$ python3 -q
>>> import numpy as np
>>> import numpy.linalg as la
>>> np.set_printoptions(suppress=True, linewidth=160)
>>> feats = np.load("case6.npy")
>>> feats
array([[ 1,  1,  1,  1],
       [ 0, -2,  0, -2],
       [ 1,  1,  1,  1],
       [ 0, -2,  0, -2]])
>>> Uu, sv, VT = la.svd(feats)
>>> evecs = VT[:(sv > 1e-8).sum()]
>>> rng = np.random.default_rng(83662)
>>> x = feats[2] + -3 * feats[3] + rng.integers(2) * np.eye(4)[1]
>>> x
array([1., 7., 1., 7.])
>>> np.round(evecs.T @ evecs, 3) + 0
array([[0.5, 0. , 0.5, 0. ],
       [0. , 0.5, 0. , 0.5],
       [0.5, 0. , 0.5, 0. ],
       [0. , 0.5, 0. , 0.5]])
>>> round(la.norm(x - evecs.T @ evecs @ x), 3)
np.float64(0.0)
>>> np.allclose(evecs.T @ evecs @ x, x)
True
>>> r = la.matrix_rank(feats)
>>> r
np.int64(2)
>>> N = la.svd(feats)[2][r:].T
>>> np.allclose(feats @ N, 0)
True
>>> np.round(feats @ N, 3) + 0
array([[0., 0.],
       [0., 0.],
       [0., 0.],
       [0., 0.]])
>>> [int(la.matrix_rank(np.delete(feats, i, axis=0))) for i in range(4)]
[2, 2, 2, 2]
>>> [int(la.matrix_rank(feats[:i])) for i in range(1, len(feats) + 1)]
[1, 2, 2, 2]
>>> print(N.shape)
(4, 2)
>>> Uu, sv, VT = la.svd(feats)
>>> sv.round(3) + 0
array([4.576, 1.748, 0.   , 0.   ])
>>> print(np.argmax(sv[:-1] / (sv[1:] + 1e-6)) + 1)
2
>>> M2 = Uu[:, :2] @ np.diag(sv[:2]) @ VT[:2]
>>> round(la.norm(feats - M2, 2), 3), round(sv[2], 3)
(np.float64(0.0), np.float64(0.0))
>>> M2.round(3) + 0
array([[ 1.,  1.,  1.,  1.],
       [ 0., -2.,  0., -2.],
       [ 1.,  1.,  1.,  1.],
       [ 0., -2.,  0., -2.]])
>>> la.matrix_rank(feats, rtol=0.05)
np.int64(2)
>>> round(la.norm(feats - M2) / la.norm(feats), 3)
np.float64(0.0)
